% python3 -q
>>> import numpy as np
>>> np.set_printoptions(precision=2, suppress=True, linewidth=120, floatmode="fixed")
>>> arr = np.load("data.npy")
>>> arr
array([[ 7.28,  4.78,  4.91],
       [ 9.06, -3.05,  2.92],
       [-4.48, -8.76, -1.79],
       [ 4.15,  7.67, -4.90],
       [-6.81,  6.53,  3.31],
       [-1.50,  4.17,  8.97],
       [-0.96,  3.10, -9.46],
       [-5.76,  6.70, -4.69],
       [ 1.23,  9.35, -3.32],
       [-4.78,  8.45,  2.40],
       [ 9.95,  0.84,  0.62],
       [-7.15, -6.98,  0.40],
       [-4.76, -5.24,  7.06],
       [ 1.22,  7.48, -6.52],
       [ 5.01, -6.49,  5.73],
       [-8.79,  4.76, -0.17],
       [ 0.91,  3.54,  9.31],
       [-8.23, -4.30, -3.71],
       [ 7.85,  5.33, -3.14],
       [ 7.03,  2.63,  6.60],
       [-3.24, -7.90, -5.21],
       [-2.63, -9.65, -0.03],
       [-6.74,  5.94, -4.40],
       [-9.18,  3.13,  2.44],
       [ 3.75, -6.67,  6.44]])
>>> C = arr[[1, 19]].astype(float)
>>> for _ in range(7):
...     z = np.linalg.norm(arr[:, None] - C, axis=-1).argmin(axis=1)
...     C = np.array([arr[z == j].mean(axis=0) for j in range(2)])
... 
>>> z
array([1, 0, 0, 1, 1, 1, 1, 1, 1, 1, 1, 0, 0, 1, 0, 1, 1, 0, 1, 1, 0, 0, 1, 1, 0])
>>> C[1] - C[0]
array([ 1.10, 11.83, -1.19])
>>> np.abs(C[1] - C[0]).argmax()
np.int64(1)
>>> E = np.load("a.npy")
>>> E
array([[0.25, 0.12, 0.25, 0.38],
       [0.00, 0.43, 0.14, 0.43],
       [0.00, 0.20, 0.40, 0.40],
       [0.30, 0.20, 0.20, 0.30]])
>>> A2 = E / np.linalg.norm(E, axis=1, keepdims=True)
>>> C2 = A2 @ A2.T
>>> (np.abs(C2) > 0.9).astype(int)
array([[1, 0, 0, 1],
       [0, 1, 0, 0],
       [0, 0, 1, 0],
       [1, 0, 0, 1]])
>>> round(float(np.degrees(np.arccos(np.clip(C2[1, 3], -1, 1)))), 2)
40.21
>>> np.linalg.norm(A2, axis=1)
array([1.00, 1.00, 1.00, 1.00])
